In [1]: import numpy as np

In [2]: from numpy import linalg as LA

In [3]: np.set_printoptions(suppress=True, linewidth=200)

In [4]: def rnd(a):
   ...:     return np.round(a, 1) + 0
   ...: 

In [5]: X = np.array([[-1, 2, 1, -1, -3, 3],
   ...:     [2, -1, -1, 1, -3, -1],
   ...:     [3, 1, -3, -1, 0, -2],
   ...:     [2, 2, -1, -1, -2, -3],
   ...:     [2, 2, 2, -3, -3, -1],
   ...:     [0, 1, 1, 3, 3, 0],
   ...:     [-3, 2, -2, 2, 2, -2],
   ...:     [-2, -3, 0, -1, 0, -1],
   ...:     [0, -3, -1, 1, -3, 1],
   ...:     [-3, -2, 0, -2, -3, 0],
   ...:     [0, 3, 2, -1, 2, -2]])

In [6]: X[:, 0] = 4 * X[:, 3]

In [7]: print(X)
[[ -4   2   1  -1  -3   3]
 [  4  -1  -1   1  -3  -1]
 [ -4   1  -3  -1   0  -2]
 [ -4   2  -1  -1  -2  -3]
 [-12   2   2  -3  -3  -1]
 [ 12   1   1   3   3   0]
 [  8   2  -2   2   2  -2]
 [ -4  -3   0  -1   0  -1]
 [  4  -3  -1   1  -3   1]
 [ -8  -2   0  -2  -3   0]
 [ -4   3   2  -1   2  -2]]

In [8]: # rank 5

In [9]: left, s, vt = LA.svd(X)

In [10]: print(rnd(s))
[24.2  8.6  6.3  5.4  3.3  0. ]

In [11]: Y = left[:, :5] @ np.diag(s[:5]) @ vt[:5]

In [12]: print(rnd(LA.norm(X - Y, 2)), rnd(s[5]))
0.0 0.0

In [13]: print(LA.matrix_rank(X, rtol=0.05))
5

In [14]: print(rnd(Y))
[[ -4.   2.   1.  -1.  -3.   3.]
 [  4.  -1.  -1.   1.  -3.  -1.]
 [ -4.   1.  -3.  -1.   0.  -2.]
 [ -4.   2.  -1.  -1.  -2.  -3.]
 [-12.   2.   2.  -3.  -3.  -1.]
 [ 12.   1.   1.   3.   3.   0.]
 [  8.   2.  -2.   2.   2.  -2.]
 [ -4.  -3.   0.  -1.   0.  -1.]
 [  4.  -3.  -1.   1.  -3.   1.]
 [ -8.  -2.   0.  -2.  -3.   0.]
 [ -4.   3.   2.  -1.   2.  -2.]]

In [15]: print(np.unravel_index(np.abs(X).argmax(), X.shape))
(np.int64(4), np.int64(0))

In [16]: print(np.abs(X).max())
12

In [17]: print(rnd(X.mean(axis=0)))
[-1.1  0.4 -0.2 -0.3 -0.9 -0.7]

In [18]: print(LA.matrix_rank(X))
5

In [19]: print(np.count_nonzero(X))
60

In [20]: E = np.array([[4.7, 2.4, 6.3],
    ...:     [-1.5, -2.1, 5.5],
    ...:     [3.6, 2.8, 2.1],
    ...:     [-7.9, -10.9, -4.8],
    ...:     [0.4, -2.2, -7.1],
    ...:     [4.0, 7.9, 0.4],
    ...:     [4.3, 5.7, 1.2],
    ...:     [-1.9, -4.7, 4.7],
    ...:     [-2.7, 0.1, 4.3],
    ...:     [6.8, 1.2, -0.7],
    ...:     [3.5, -1.6, 9.0],
    ...:     [5.8, 8.1, -1.2]])

In [21]: print(rnd(E.sum(axis=0)))
[19.1  6.7 19.7]

In [22]: print(rnd(LA.norm(E)))
29.0

In [23]: print(E.shape)
(12, 3)

In [24]: print(rnd(E.sum(axis=1)))
[ 13.4   1.9   8.5 -23.6  -8.9  12.3  11.2  -1.9   1.7   7.3  10.9  12.7]

In [25]: print(np.unravel_index(np.abs(E).argmax(), E.shape))
(np.int64(3), np.int64(1))

In [26]: print(LA.matrix_rank(E))
3

In [27]: print(np.abs(E).max())
10.9
